In [1]: import numpy as np

In [2]: np.set_printoptions(precision=2, suppress=True, linewidth=160, floatmode="fixed")

In [3]: M = np.load("case12.npy")

In [4]: M
Out[4]: 
array([[ 1, -1,  1, -1],
       [ 1,  0,  0,  0],
       [ 1,  1,  1,  1]])

In [5]: # columns 1 and 3 are equal

In [6]: G = M.T @ M

In [7]: np.linalg.svd(M, compute_uv=False) ** 2
Out[7]: array([4.56, 4.00, 0.44])

In [8]: (M @ M.T).shape
Out[8]: (3, 3)

In [9]: np.trace(G), (M ** 2).sum()
Out[9]: (np.int64(9), np.int64(9))

In [10]: other = M / np.sqrt((M ** 2).mean(axis=1, keepdims=True))

In [11]: np.linalg.matrix_rank(M - M.mean(axis=1, keepdims=True))
Out[11]: np.int64(2)

In [12]: np.linalg.matrix_rank(other) == np.linalg.matrix_rank(M)
Out[12]: np.True_

In [13]: M - M.mean(axis=1, keepdims=True)
Out[13]: 
array([[ 1.00, -1.00,  1.00, -1.00],
       [ 0.75, -0.25, -0.25, -0.25],
       [ 0.00,  0.00,  0.00,  0.00]])

In [14]: other[1]
Out[14]: array([2.00, 0.00, 0.00, 0.00])

In [15]: w1 = np.array([[1, 0, -2, -3, 0, -3],
    ...:     [2, -2, 0, 2, 0, -1],
    ...:     [0, -2, -2, -3, -1, 2],
    ...:     [1, -1, 2, 3, 1, 2]])

In [16]: coef = np.array([-2, 5, -8, -5, -8, 7])

In [17]: hid = np.maximum(M @ w1 + coef, 0)

In [18]: (hid > 0).astype(int)
Out[18]: 
array([[0, 1, 0, 0, 0, 1],
       [0, 1, 0, 0, 0, 1],
       [1, 0, 0, 0, 0, 1]])

In [19]: (hid > 0).mean(axis=0)
Out[19]: array([0.33, 0.67, 0.00, 0.00, 0.00, 1.00])

In [20]: np.linalg.matrix_rank(hid)
Out[20]: np.int64(3)

In [21]: cent = np.array([[1, 2], [3, -1], [-5, -3], [5, 2], [-5, 0], [0, 2]])

In [22]: hid @ cent
Out[22]: 
array([[18,  4],
       [15,  3],
       [ 2, 18]])

In [23]: (hid @ cent).round(6).argmax(axis=1)
Out[23]: array([0, 0, 1])

In [24]: other = M / np.linalg.norm(M, axis=1, keepdims=True)

In [25]: G = other @ other.T

In [26]: G[1]
Out[26]: array([0.50, 1.00, 0.50])

In [27]: round(np.degrees(np.arccos(np.clip(G[1, 2], -1, 1))), 2)
Out[27]: np.float64(60.0)

In [28]: np.linalg.norm(other, axis=1)
Out[28]: array([1.00, 1.00, 1.00])

In [29]: (np.abs(G) > 0.9).astype(int)
Out[29]: 
array([[1, 0, 0],
       [0, 1, 0],
       [0, 0, 1]])

In [30]: G
Out[30]: 
array([[1.00, 0.50, 0.00],
       [0.50, 1.00, 0.50],
       [0.00, 0.50, 1.00]])

In [31]: np.argwhere(np.triu(np.abs(G) > 0.95, 1))
Out[31]: array([], shape=(0, 2), dtype=int64)
